% python3 -q
>>> import numpy as np
>>> np.set_printoptions(precision=2, suppress=True, linewidth=160, legacy="1.25")
>>> arr = np.array([[0, 5, 0], [0, 5, 0], [6, 2, -6], [3, 5, -2]])
>>> # row 1 repeats row 0
>>> M2 = arr / np.linalg.norm(arr, axis=1, keepdims=True)
>>> G = M2 @ M2.T
>>> np.linalg.norm(M2, axis=1)
array([1., 1., 1., 1.])
>>> (np.abs(G) > 0.9).astype(int)
array([[1, 1, 0, 0],
       [1, 1, 0, 0],
       [0, 0, 1, 0],
       [0, 0, 0, 1]])
>>> (G - 2 * np.eye(4)).round(6).argmax(axis=1)
array([1, 0, 3, 0])
>>> np.round(np.degrees(np.arccos(np.clip(G[1, 3], -1, 1))), 2)
35.8
>>> rng = np.random.default_rng(66)
>>> lab = rng.permutation(3)
>>> M2 = arr[:, lab] * rng.choice([-1, 1], 3)
>>> M2
array([[ 0,  5,  0],
       [ 0,  5,  0],
       [-6,  2, -6],
       [-3,  5, -2]])
>>> U, _, VT = np.linalg.svd(arr.T @ M2)
>>> lab
array([0, 1, 2])
>>> r0 = np.array([3, 3, 0, 2]) + 0.5
>>> m1 = np.outer(r0, r0) / (r0 @ r0)
>>> m1
array([[0.4 , 0.4 , 0.06, 0.28],
       [0.4 , 0.4 , 0.06, 0.28],
       [0.06, 0.06, 0.01, 0.04],
       [0.28, 0.28, 0.04, 0.2 ]])
>>> x0 = np.array([1, 2, -1, 1])
>>> m1 @ x0
array([1.41, 1.41, 0.2 , 1.01])
>>> np.eye(4) - m1
array([[ 0.6 , -0.4 , -0.06, -0.28],
       [-0.4 ,  0.6 , -0.06, -0.28],
       [-0.06, -0.06,  0.99, -0.04],
       [-0.28, -0.28, -0.04,  0.8 ]])
>>> round(float((x0 - m1 @ x0) @ (m1 @ x0)), 2)
0.0
>>> np.linalg.eigvalsh(2 * m1 - np.eye(4))
array([-1., -1., -1.,  1.])
>>> m1 @ m1 @ x0
array([1.41, 1.41, 0.2 , 1.01])
>>> U, sv, VT = np.linalg.svd(m1)
>>> sv.round(2) + 0
array([1., 0., 0., 0.])
>>> M2 = U[:, :1] @ np.diag(sv[:1]) @ VT[:1]
>>> round(np.linalg.norm(m1 - M2, 2), 2), np.round(sv[1], 2)
(0.0, 0.0)
>>> round(float(np.linalg.norm(m1 - M2) / np.linalg.norm(m1)), 2)
0.0
>>> x0 = np.array([-3, -3, -2, 3])
>>> a = np.maximum(m1 @ x0, 0)
>>> np.tanh(m1 @ x0)
array([-0.93, -0.93, -0.23, -0.82])
>>> np.flatnonzero(a > 1e-9)
array([], dtype=int64)
>>> a
array([0., 0., 0., 0.])
>>> m1.T @ a
array([0., 0., 0., 0.])
>>> X = np.minimum.outer(np.arange(1, 5), np.arange(1, 5)) * 4
>>> X
array([[ 4,  4,  4,  4],
       [ 4,  8,  8,  8],
       [ 4,  8, 12, 12],
       [ 4,  8, 12, 16]])
>>> x0 = np.array([3, 2, 0, 1])
>>> rhs = X @ x0
>>> b, lr = np.zeros(4), 1 / np.linalg.norm(X, 2) ** 2
>>> for i in range(5):
...     b -= lr * X.T @ (X @ b - rhs)
...     if i % 1 == 0: print(i, round(np.linalg.norm(X @ b - rhs), 2))
... 
0 9.69
1 9.56
2 9.43
3 9.31
4 9.19
>>> np.round(np.linalg.cond(X), 2)
29.28
>>> blk = np.stack([X, 5 * X, X[::-1]])
>>> np.linalg.matrix_rank(blk)
array([4, 4, 4])
>>> (blk @ X.T).shape
(3, 4, 4)
>>> blk.sum(axis=0)
array([[ 28,  32,  36,  40],
       [ 28,  56,  60,  60],
       [ 28,  56,  80,  80],
       [ 28,  52,  76, 100]])
>>> np.linalg.det(blk)
array([   256., 160000.,    256.])
>>> feats = np.load("x.npy")
>>> feats
array([[ 4.08, 11.2 ],
       [ 6.65,  1.57],
       [ 9.22, -8.06],
       [13.83,  8.12]])
>>> W1 = np.array([[2, -6], [-5, 3]])
>>> b = np.array([1, -6])
>>> act = np.maximum(feats @ W1 + b, 0)
>>> (act > 0).mean(axis=0)
array([0.5 , 0.25])
>>> np.linalg.matrix_rank(act)
2
>>> W2 = np.array([[2, 1], [1, 2]])
>>> W1 @ W2
array([[ -2, -10],
       [ -7,   1]])
>>> (act @ W2).round(6).argmax(axis=1)
array([1, 0, 0, 0])
>>> M2 = feats / np.linalg.norm(feats, axis=1)
Traceback (most recent call last):
  File "<python-input-58>", line 1, in <module>
    M2 = feats / np.linalg.norm(feats, axis=1)
         ~~~~~~^~~~~~~~~~~~~~~~~~~~~~~~~~~~~~~
ValueError: operands could not be broadcast together with shapes (4,2) (4,) 
>>> M2 = feats / np.linalg.norm(feats, axis=1, keepdims=True)
>>> G = M2 @ M2.T
>>> (np.abs(G) > 0.9).astype(int)
array([[1, 0, 0, 0],
       [0, 1, 0, 1],
       [0, 0, 1, 0],
       [0, 1, 0, 1]])
>>> np.linalg.norm(M2, axis=1)
array([1., 1., 1., 1.])
>>> M = np.load("block2.npy")
>>> M
array([[-0.21,  1.61, -0.56, -0.49],
       [-0.12,  0.92, -0.32, -0.28],
       [-0.21,  1.61, -0.56, -0.49],
       [-0.45,  3.45, -1.2 , -1.05]])
>>> P = np.triu(np.array([[-2, -4, -3, -2], [1, 2, -2, -1], [-1, 1, -5, 4], [-3, -1, -4, 2]]), 1) + np.eye(4)
>>> M2 = P @ M @ np.linalg.inv(P)
>>> round(float(np.linalg.det(M2)), 2)
-0.0
>>> np.round(np.trace(M2), 2), np.trace(M)
(-0.9, -0.9)
>>> M2
array([[  1.8 ,  -6.6 ,  -3.  ,  13.2 ],
       [  0.75,  -2.75,  -1.25,   5.5 ],
       [ -2.01,   7.37,   3.35, -14.74],
       [ -0.45,   1.65,   0.75,  -3.3 ]])
>>> E = np.load("a.npy")
>>> E
array([[ 2.25, -1.39,  1.41],
       [-0.23,  2.78, -1.1 ],
       [ 1.99,  1.64, -1.54],
       [-2.84,  0.51,  0.81],
       [-1.81, -2.35,  0.43],
       [ 1.61, -0.47, -2.49],
       [-2.56, -0.49,  1.48],
       [-0.21, -2.69, -1.31],
       [-2.09,  1.35, -1.67],
       [-2.87,  0.44,  0.75],
       [ 2.3 , -1.05, -1.61],
       [-2.42,  0.76, -1.6 ],
       [-2.85,  0.18, -0.93],
       [ 0.71, -1.36, -2.58],
       [ 2.02, -2.04, -0.87]])
>>> dist = np.linalg.norm(E[:, None] - E[None], axis=-1)
>>> np.flatnonzero(dist[6] < dist.mean() / 2)
array([3, 6, 9])
>>> np.linalg.norm(E, axis=1)
array([3., 3., 3., 3., 3., 3., 3., 3., 3., 3., 3., 3., 3., 3., 3.])
>>> dist.mean(axis=1).argmax()
0
>>> dist.shape
(15, 15)
>>> np.unravel_index(dist.round(6).argmax(), dist.shape)
(0, 8)
>>> G = np.cov(E, rowvar=False)
>>> G.shape
(3, 3)
>>> np.corrcoef(E.T)
array([[ 1.  , -0.27, -0.37],
       [-0.27,  1.  , -0.12],
       [-0.37, -0.12,  1.  ]])
>>> np.argsort(-E.std(axis=0).round(6), kind="stable")
array([0, 1, 2])
>>> np.polyfit(E[:, 1], E[:, 2], 1)
array([-0.1 , -0.75])
>>> W0 = np.loadtxt("layer13.csv", delimiter=",")
>>> W0
array([[ 10.3 ,  15.83,  -6.58],
       [ -5.92,  11.92,  14.93],
       [ -2.79,  15.53,  12.29],
       [ 11.06,  14.34,  -8.49],
       [ 11.72,  12.35, -10.5 ],
       [ -0.72, -18.07,  -8.54],
       [ -2.64,  15.67,  12.15],
       [ -8.  , -18.23,   1.96],
       [ -7.72, -18.39,   1.47],
       [ -1.61,  16.55,  11.11],
       [-12.14,  -4.63,  15.21],
       [ -3.2 , -18.99,  -5.41],
       [  8.28,  -8.07, -16.32],
       [ 11.83,  11.89, -10.89],
       [  9.36,  17.07,  -4.56],
       [ -0.56, -17.99,  -8.72],
       [-12.27,  -8.12,  13.55],
       [  7.09,  18.7 ,  -0.4 ],
       [ 10.87,  -1.67, -16.7 ],
       [ -8.82,   6.99,  16.53],
       [-11.66, -12.56,  10.31],
       [ 11.28,  -0.19, -16.51],
       [-12.28,  -6.93,  14.18],
       [-12.25,  -6.12,  14.57],
       [ 11.86,   2.52, -15.91],
       [  6.15,  19.  ,   1.14],
       [ -6.29,  11.39,  15.19]])
>>> # rows and columns are dependent
>>> W1 = np.array([[2, -1, 1, -1], [1, 1, 0, -2], [-2, -1, 3, 0]])
>>> b = np.array([2, 2, 1, -2])
>>> act = np.maximum(W0 @ W1 + b, 0)
>>> np.linalg.matrix_rank(act)
4
>>> (act > 0).astype(int)
array([[1, 1, 0, 0],
       [0, 1, 1, 0],
       [0, 1, 1, 0],
       [1, 1, 0, 0],
       [1, 1, 0, 0],
       [0, 0, 0, 1],
       [0, 1, 1, 0],
       [0, 0, 0, 1],
       [0, 0, 0, 1],
       [0, 1, 1, 0],
       [0, 0, 1, 1],
       [0, 0, 0, 1],
       [1, 1, 0, 1],
       [1, 1, 0, 0],
       [1, 1, 0, 0],
       [1, 0, 0, 1],
       [0, 0, 1, 1],
       [1, 1, 1, 0],
       [1, 1, 0, 0],
       [0, 1, 1, 0],
       [0, 0, 1, 1],
       [1, 1, 0, 0],
       [0, 0, 1, 1],
       [0, 0, 1, 1],
       [1, 1, 0, 0],
       [1, 1, 1, 0],
       [0, 1, 1, 0]])
>>> (act > 0).mean(axis=0)
array([0.44, 0.63, 0.48, 0.41])
>>> W2 = np.array([[2, 0], [-5, 3], [2, -5], [1, -4]])
>>> (act @ W2).round(6).argmax(axis=1)
array([1, 0, 0, 0, 0, 0, 0, 0, 0, 0, 0, 0, 0, 0, 1, 0, 0, 0, 0, 0, 0, 0, 0, 0, 0, 0, 0])
>>> W1 @ W2
array([[ 10,  -4],
       [ -5,  11],
       [  7, -18]])
>>> K = np.array([[-2, 1, -1, 1], [-1, 1, 2, -2], [-1, 1, 1, -1], [2, -1, 0, -2]])
>>> K
array([[-2,  1, -1,  1],
       [-1,  1,  2, -2],
       [-1,  1,  1, -1],
       [ 2, -1,  0, -2]])
>>> M2 = K / np.linalg.norm(K, axis=1, keepdims=True)
>>> G = M2 @ M2.T
>>> (np.abs(G) > 0.9).astype(int)
array([[1, 0, 0, 0],
       [0, 1, 1, 0],
       [0, 1, 1, 0],
       [0, 0, 0, 1]])
>>> np.argwhere(np.triu(np.abs(G) > 0.95, 1))
array([], shape=(0, 2), dtype=int64)
>>> G
array([[ 1.  , -0.12,  0.19, -0.88],
       [-0.12,  1.  ,  0.95,  0.11],
       [ 0.19,  0.95,  1.  , -0.17],
       [-0.88,  0.11, -0.17,  1.  ]])
>>> G[0]
array([ 1.  , -0.12,  0.19, -0.88])
>>> np.allclose(K, K.T)
False
>>> (K + K.T) / 2
array([[-2. ,  0. , -1. ,  1.5],
       [ 0. ,  1. ,  1.5, -1.5],
       [-1. ,  1.5,  1. , -0.5],
       [ 1.5, -1.5, -0.5, -2. ]])
>>> K @ K
array([[ 6, -3,  3, -5],
       [-5,  4,  5, -1],
       [-2,  2,  4, -2],
       [-7,  3, -4,  8]])
>>> round(float(np.abs(np.linalg.eigvals(K)).max()), 2)
3.73
>>> np.linalg.matrix_power(K, 3)
array([[-22,  11,  -9,  19],
       [ -1,   5,  18, -16],
       [ -6,   6,  10,  -6],
       [ 31, -16,   9, -25]])
>>> np.trace(K)
-2
>>> U, sv, VT = np.linalg.svd(K, full_matrices=False)
>>> np.cumsum(sv ** 2) / np.sum(sv ** 2)
array([0.51, 0.97, 1.  , 1.  ])
>>> sv
array([3.93, 3.69, 0.97, 0.14])
>>> (sv > 1e-8).sum()
4
>>> np.round(U.T @ U, 2) + 0
array([[1., 0., 0., 0.],
       [0., 1., 0., 0.],
       [0., 0., 1., 0.],
       [0., 0., 0., 1.]])
>>> sv / sv[0]
array([1.  , 0.94, 0.25, 0.04])
>>> np.round(U.T @ K @ VT.T, 2) + 0
array([[3.93, 0.  , 0.  , 0.  ],
       [0.  , 3.69, 0.  , 0.  ],
       [0.  , 0.  , 0.97, 0.  ],
       [0.  , 0.  , 0.  , 0.14]])
>>> x0 = np.array([-5, -3])
>>> rhs = feats @ x0
>>> np.round(np.linalg.pinv(feats) @ feats, 2) + 0
array([[1., 0.],
       [0., 1.]])
>>> rhs
array([-54.  , -37.96, -21.92, -93.51])
>>> np.linalg.lstsq(feats, rhs)[0]
array([-5., -3.])
>>> rhs = rhs + 0.1 * rng.normal(size=4)
>>> rhs
array([-54.11, -38.09, -22.08, -93.46])
>>> b, *_ = np.linalg.lstsq(feats, rhs)
>>> np.round(feats.T @ (rhs - feats @ b), 2) + 0
array([0., 0.])
>>> round(np.linalg.norm(rhs - feats @ b), 2)
0.2
>>> b
array([-5.01, -3.  ])
